% python3 -q
>>> import numpy as np
>>> np.set_printoptions(precision=3, suppress=True, linewidth=140)
>>> data = np.load("x.npy")
>>> data
array([[-3,  1, -1,  1],
       [ 3,  1, -2,  0],
       [ 2,  1, -2, -3],
       [ 0,  1, -2, -3]])
>>> round(np.linalg.norm(data), 3)
np.float64(7.616)
>>> np.linalg.svd(data, compute_uv=False)
array([6.179, 3.743, 2.406, 0.108])
>>> np.unravel_index(np.abs(data).argmax(), data.shape)
(np.int64(0), np.int64(0))
>>> data.sum(axis=0)
array([ 2,  4, -7, -5])
>>> np.abs(data).max()
np.int64(3)
>>> np.diff(data, axis=0)
array([[ 6,  0, -1, -1],
       [-1,  0,  0, -3],
       [-2,  0,  0,  0]])
>>> data[4]
Traceback (most recent call last):
  File "<python-input-10>", line 1, in <module>
    data[4]
    ~~~~^^^
IndexError: index 4 is out of bounds for axis 0 with size 4
>>> data - data[0]
array([[ 0,  0,  0,  0],
       [ 6,  0, -1, -1],
       [ 5,  0, -1, -4],
       [ 3,  0, -1, -4]])
>>> np.linalg.rank(data)
Traceback (most recent call last):
  File "<python-input-12>", line 1, in <module>
    np.linalg.rank(data)
    ^^^^^^^^^^^^^^
AttributeError: module 'numpy.linalg' has no attribute 'rank'
>>> Y = data / np.linalg.norm(data, axis=1, keepdims=True)
>>> gram = Y @ Y.T
>>> (gram - 2 * np.eye(4)).round(6).argmax(axis=1)
array([3, 2, 3, 2])
>>> (np.abs(gram) > 0.9).astype(int)
array([[1, 0, 0, 0],
       [0, 1, 0, 0],
       [0, 0, 1, 0],
       [0, 0, 0, 1]])
>>> np.argwhere(np.triu(np.abs(gram) > 0.95, 1))
array([], shape=(0, 2), dtype=int64)
>>> m1 = np.load("a.npy")
>>> m1
array([[1, 3, 1, 3],
       [0, 2, 0, 2],
       [1, 3, 1, 3],
       [0, 2, 0, 2]])
>>> rng = np.random.default_rng(917245)
>>> z = rng.permutation(4)
>>> z
array([3, 2, 0, 1])
>>> Y = m1[z][:, z]
>>> np.trace(Y)
np.int64(6)
>>> np.round(np.sort(np.abs(np.linalg.eigvals(Y))), 3) + 0
array([0., 0., 2., 4.])
>>> Y
array([[2, 0, 0, 2],
       [3, 1, 1, 3],
       [3, 1, 1, 3],
       [2, 0, 0, 2]])
>>> round(float(np.linalg.det(Y)), 3), round(float(np.linalg.det(m1[z])), 3)
(0.0, 0.0)
>>> np.diag(Y)
array([2, 1, 1, 2])
>>> w1 = np.array([[1, 4, -3, 2, 3],
...     [-2, 1, 4, 4, 0],
...     [-1, -3, 1, 0, 5],
...     [-4, 2, -4, 2, 2]])
>>> coef = np.array([3, -2, 2, -3, -3])
>>> hid = np.maximum(m1 @ w1 + coef, 0)
>>> hid
array([[ 0,  8,  0, 17, 11],
       [ 0,  4,  2,  9,  1],
       [ 0,  8,  0, 17, 11],
       [ 0,  4,  2,  9,  1]])
>>> (hid > 0).astype(int)
array([[0, 1, 0, 1, 1],
       [0, 1, 1, 1, 1],
       [0, 1, 0, 1, 1],
       [0, 1, 1, 1, 1]])
>>> np.linalg.matrix_rank(hid)
np.int64(2)
>>> C = np.array([[-2, -3, -1], [-2, -3, 0], [3, -2, 0], [2, -3, 3], [3, 2, 0]])
>>> w1 @ C
array([[ -6,  -9,   5],
       [ 22, -17,  14],
       [ 26,  20,   1],
       [  2,  12,  10]])
>>> gram = hid.T @ hid
>>> gram
array([[  0,   0,   0,   0,   0],
       [  0, 160,  16, 344, 184],
       [  0,  16,   8,  36,   4],
       [  0, 344,  36, 740, 392],
       [  0, 184,   4, 392, 244]])
>>> (hid @ hid.T).shape
(4, 4)
>>> np.linalg.matrix_rank(gram)
np.int64(2)
>>> np.diag(gram)
array([  0, 160,   8, 740, 244])
>>> rank = np.linalg.matrix_rank(m1)
>>> rank
np.int64(2)
>>> N = np.linalg.svd(m1)[2][rank:].T
>>> np.linalg.matrix_rank(m1.T @ m1), np.linalg.matrix_rank(m1 @ m1.T)
(np.int64(2), np.int64(2))
>>> [int(np.linalg.matrix_rank(np.delete(m1, i, axis=0))) for i in range(4)]
[2, 2, 2, 2]
>>> M = np.load("w.npy")
>>> M
array([[ 2.,  4., 10.,  6.],
       [ 4.,  2., 10.,  6.],
       [10., 10., 23., 15.],
       [ 6.,  6., 15.,  7.]])
>>> Y = M / np.sqrt((M ** 2).mean(axis=1, keepdims=True))
>>> M - M.mean(axis=1, keepdims=True)
array([[-3.5, -1.5,  4.5,  0.5],
       [-1.5, -3.5,  4.5,  0.5],
       [-4.5, -4.5,  8.5,  0.5],
       [-2.5, -2.5,  6.5, -1.5]])
>>> w, V = np.linalg.eig(M)
>>> w
array([-2., 40., -2., -2.])
>>> np.round(M @ V[:, 0] - w[0] * V[:, 0], 3) + 0
array([0., 0., 0., 0.])
>>> np.sort(np.linalg.eigvals(M @ M))
array([   4.,    4.,    4., 1600.])
>>> feats = np.load("block15.npy")
>>> feats
array([[ 0,  0,  0, 11,  0],
       [ 0,  0,  8, 15,  0],
       [ 0,  0,  0, 31,  0],
       [ 0,  0, 10, 30,  0],
       [ 0,  0,  7, 40,  0],
       [ 8, 22,  0,  0, 35],
       [ 0,  0,  0,  0, 28],
       [ 8,  2,  0,  0, 19],
       [24, 19,  4,  0, 11],
       [ 0,  0,  0, 20,  0],
       [ 0,  0, 16, 42,  0],
       [16, 18,  0,  0, 21],
       [ 0,  0,  0,  6,  0],
       [ 0,  0,  0,  0, 15],
       [ 0,  0,  0,  0, 29],
       [48, 37, 28,  0,  0],
       [ 0,  0,  0, 41,  0],
       [ 0,  0, 70, 66,  0],
       [ 0,  0,  7, 45,  0],
       [ 0,  0,  0,  0, 61],
       [ 0,  0,  0,  0, 20],
       [40, 38, 29,  0,  0],
       [ 0,  0,  0, 15,  8],
       [32, 28,  5,  0, 16],
       [ 0,  0,  0, 15,  4],
       [ 0,  0, 29, 56,  0]])
>>> Xs = feats - feats.mean(axis=0)
>>> V = np.linalg.svd(Xs)[2][:4]
>>> Y = Xs - Xs @ V.T @ V
>>> np.diag(V.T @ V)
array([0.526, 0.486, 0.998, 0.997, 0.993])
>>> np.linalg.norm(Y, axis=1).round(6).argmax()
np.int64(5)
>>> (Xs @ V.T).std(axis=0)
array([24.983, 19.134, 12.023,  6.555])
